>>> import numpy as np
>>> from numpy import linalg as LA
>>> np.set_printoptions(precision=2, suppress=True, linewidth=100, sign=" ")
>>> tidy = lambda a: np.round(a, 2) + 0
>>> arr = np.loadtxt("run5.csv", delimiter=",")
>>> tidy(arr)
array([[ 0.16, -0.09,  0.33,  0.12],
       [-0.09,  0.05, -0.18, -0.07],
       [ 0.33, -0.18,  0.7 ,  0.26],
       [ 0.12, -0.07,  0.26,  0.09]])
>>> [round(float(x), 2) for x in LA.svd(arr, compute_uv=False)[:3]]
[1.0, 0.0, 0.0]
>>> LA.cond(arr) > 100
np.True_
>>> mat = np.loadtxt("test7.csv", delimiter=",")
>>> tidy(mat)
array([[ 0.01, -0.04,  0.01, -0.02,  0.02,  0.01,  0.04, -0.01,  0.04, -0.02,  0.04],
       [-0.04,  0.19, -0.04,  0.11, -0.11, -0.04, -0.19,  0.04, -0.19,  0.11, -0.19],
       [ 0.01, -0.04,  0.01, -0.02,  0.02,  0.01,  0.04, -0.01,  0.04, -0.02,  0.04],
       [-0.02,  0.11, -0.02,  0.07, -0.07, -0.02, -0.11,  0.02, -0.11,  0.07, -0.11],
       [ 0.02, -0.11,  0.02, -0.07,  0.07,  0.02,  0.11, -0.02,  0.11, -0.07,  0.11],
       [ 0.01, -0.04,  0.01, -0.02,  0.02,  0.01,  0.04, -0.01,  0.04, -0.02,  0.04],
       [ 0.04, -0.19,  0.04, -0.11,  0.11,  0.04,  0.19, -0.04,  0.19, -0.11,  0.19],
       [-0.01,  0.04, -0.01,  0.02, -0.02, -0.01, -0.04,  0.01, -0.04,  0.02, -0.04],
       [ 0.04, -0.19,  0.04, -0.11,  0.11,  0.04,  0.19, -0.04,  0.19, -0.11,  0.19],
       [-0.02,  0.11, -0.02,  0.07, -0.07, -0.02, -0.11,  0.02, -0.11,  0.07, -0.11],
       [ 0.04, -0.19,  0.04, -0.11,  0.11,  0.04,  0.19, -0.04,  0.19, -0.11,  0.19]])
>>> vec = np.array([3, 4, -3, 3, 0, -5, 0, -5, 1, -1, 0])
>>> tidy(mat @ (2 * vec))
array([-0.32,  1.6 , -0.32,  0.96, -0.96, -0.32, -1.6 ,  0.32, -1.6 ,  0.96, -1.6 ])
>>> tidy(mat * vec)
array([[ 0.02, -0.15, -0.02, -0.07,  0.  , -0.04,  0.  ,  0.04,  0.04,  0.02,  0.  ],
       [-0.11,  0.76,  0.11,  0.34,  0.  ,  0.19,  0.  , -0.19, -0.19, -0.11,  0.  ],
       [ 0.02, -0.15, -0.02, -0.07,  0.  , -0.04,  0.  ,  0.04,  0.04,  0.02,  0.  ],
       [-0.07,  0.46,  0.07,  0.21,  0.  ,  0.11,  0.  , -0.11, -0.11, -0.07,  0.  ],
       [ 0.07, -0.46, -0.07, -0.21,  0.  , -0.11,  0.  ,  0.11,  0.11,  0.07,  0.  ],
       [ 0.02, -0.15, -0.02, -0.07,  0.  , -0.04,  0.  ,  0.04,  0.04,  0.02,  0.  ],
       [ 0.11, -0.76, -0.11, -0.34,  0.  , -0.19,  0.  ,  0.19,  0.19,  0.11,  0.  ],
       [-0.02,  0.15,  0.02,  0.07,  0.  ,  0.04,  0.  , -0.04, -0.04, -0.02,  0.  ],
       [ 0.11, -0.76, -0.11, -0.34,  0.  , -0.19,  0.  ,  0.19,  0.19,  0.11,  0.  ],
       [-0.07,  0.46,  0.07,  0.21,  0.  ,  0.11,  0.  , -0.11, -0.11, -0.07,  0.  ],
       [ 0.11, -0.76, -0.11, -0.34,  0.  , -0.19,  0.  ,  0.19,  0.19,  0.11,  0.  ]])
>>> tidy(mat @ vec)
array([-0.16,  0.8 , -0.16,  0.48, -0.48, -0.16, -0.8 ,  0.16, -0.8 ,  0.48, -0.8 ])
>>> np.sign((mat @ vec).round(6))
array([-1.,  1., -1.,  1., -1., -1., -1.,  1., -1.,  1., -1.])
>>> tidy(mat @ np.ones(11))
array([ 0.07, -0.34,  0.07, -0.21,  0.21,  0.07,  0.34, -0.07,  0.34, -0.21,  0.34])
